$ python -q
>>> import numpy as np
>>> np.set_printoptions(precision=1, suppress=True, linewidth=140, legacy="1.25")
>>> r0 = np.array([0, -1, 2])
>>> arr = r0[np.abs(np.subtract.outer(np.arange(3), np.arange(3)))]
>>> arr
array([[ 0, -1,  2],
       [-1,  0, -1],
       [ 2, -1,  0]])
>>> ev, vecs = np.linalg.eigh(arr)
>>> vec = np.array([1, 5, 5])
>>> (np.sign(vecs[:, -1].round(6)) == np.sign(vecs[0, -1].round(6))).astype(int)
array([1, 0, 1])
>>> np.linalg.eigvalsh(arr[1:, 1:])
array([-1.,  1.])
>>> vecs * np.maximum(ev, 0) @ vecs.T
array([[ 1.1, -0.8,  1.1],
       [-0.8,  0.6, -0.8],
       [ 1.1, -0.8,  1.1]])
>>> np.abs(arr).sum(axis=1).max(), round(np.abs(ev).max(), 1)
(3, 2.7)
>>> round(vec @ arr @ vec / (vec @ vec), 1), np.round(ev[0], 1), round(ev[-1], 1)
(-0.8, -2.0, 2.7)
>>> q, vecs = np.linalg.qr(arr[:, :1])[0], np.linalg.qr(arr[:, 1:])[0]
>>> s = np.linalg.svd(q.T @ vecs, compute_uv=False)
>>> np.round(np.linalg.norm(q @ q.T - vecs @ vecs.T, 2), 1)
1.0
>>> np.degrees(np.arccos(s.clip(0, 1)))
array([46.9])
>>> np.linalg.matrix_power(arr, 4)
array([[ 30, -16,  14],
       [-16,  12, -16],
       [ 14, -16,  30]])
>>> rng = np.random.default_rng(85)
>>> labels = rng.permutation(3)
>>> labels
array([0, 2, 1])
>>> out = arr[labels][:, labels]
>>> np.trace(out)
0
>>> np.allclose(out, arr)
False
>>> out
array([[ 0,  2, -1],
       [ 2,  0, -1],
       [-1, -1,  0]])
>>> ev, vecs = np.linalg.eigh(out)
>>> np.round(np.linalg.eigvalsh(out + 2 * np.eye(3)), 1) + 0
array([0. , 1.3, 4.7])
>>> np.round(vecs.T @ vecs, 1) + 0
array([[1., 0., 0.],
       [0., 1., 0.],
       [0., 0., 1.]])
>>> ev.sum(), np.trace(out)
(0.0, 0)
>>> np.round(vecs.T @ out @ vecs, 1) + 0
array([[-2. ,  0. ,  0. ],
       [ 0. , -0.7,  0. ],
       [ 0. ,  0. ,  2.7]])
>>> ev
array([-2. , -0.7,  2.7])
>>> np.round(vecs @ np.diag(ev) @ vecs.T, 1) + 0
array([[ 0.,  2., -1.],
       [ 2.,  0., -1.],
       [-1., -1.,  0.]])
>>> m1 = np.load("data.npy")
>>> m1
array([[-5.5,  4.3, -2.1],
       [ 4.7, -1.7, -7.6],
       [-1.9,  1.7, -3. ],
       [ 1.5, -1.6,  4.8],
       [-2.1,  0.8,  5.2],
       [-4.3,  2.6, -2.7],
       [-6.2,  2.4,  4.6],
       [-0.7, -0.8,  5.4],
       [-6.4,  2.7,  5.6],
       [ 6.1, -3.4, -2.3],
       [-2.4,  0.6,  5.3],
       [ 5.1, -4.8,  7. ]])
>>> Ac = (m1 - m1.mean(axis=0)) / m1.std(axis=0)
>>> Ac.std(axis=0)
array([1., 1., 1.])
>>> c = np.linalg.lstsq(np.delete(Ac, 1, axis=1), Ac[:, 1])[0]
>>> round(float(1 - np.var(Ac[:, 1] - np.delete(Ac, 1, axis=1) @ c)), 1)
1.0
>>> Ac = m1 - m1.mean(axis=0)
>>> vecs = np.linalg.svd(Ac)[2][:2]
>>> out = Ac - Ac @ vecs.T @ vecs
>>> np.linalg.norm(out, axis=1).round(6).argmax()
0
>>> np.round(out.std(axis=0), 1) + 0
array([0.1, 0.2, 0. ])
>>> (Ac @ vecs.T).std(axis=0)
array([5.1, 4.5])
>>> round(float(np.linalg.norm(out) / np.linalg.norm(Ac)), 1)
0.0
>>> out = np.c_[m1[:, :2] @ np.array([[2, 1], [3, 2]]), np.array([-3, -3, -1, 2, -2, 0, 1, -3, 1, 2, 0, -2])]
>>> out
array([[ 1.9,  3.1, -3. ],
       [ 4.3,  1.3, -3. ],
       [ 1.3,  1.5, -1. ],
       [-1.8, -1.7,  2. ],
       [-1.8, -0.5, -2. ],
       [-0.8,  0.9,  0. ],
       [-5.2, -1.4,  1. ],
       [-3.8, -2.3, -3. ],
       [-4.7, -1. ,  1. ],
       [ 2. , -0.7,  2. ],
       [-3. , -1.2,  0. ],
       [-4.2, -4.5, -2. ]])
>>> np.linalg.matrix_rank(np.c_[m1, out])
4
>>> np.round(np.linalg.lstsq(m1, out[:, 0])[0], 1) + 0
array([2., 3., 0.])
>>> np.round(np.linalg.norm(out - m1 @ np.linalg.lstsq(m1, out)[0], axis=0), 1) + 0
array([0. , 0. , 6.7])
>>> np.linalg.matrix_rank(out)
3
>>> W2 = out[[7, 11]].astype(float)
>>> for _ in range(6):
...     labels = np.linalg.norm(out[:, None] - W2, axis=-1).argmin(axis=1)
...     W2 = np.array([out[labels == j].mean(axis=0) for j in range(2)])
... 
>>> labels
array([0, 0, 0, 1, 1, 0, 1, 1, 1, 0, 1, 1])
>>> np.bincount(labels)
array([5, 7])
>>> np.abs(W2[1] - W2[0]).argmax()
0
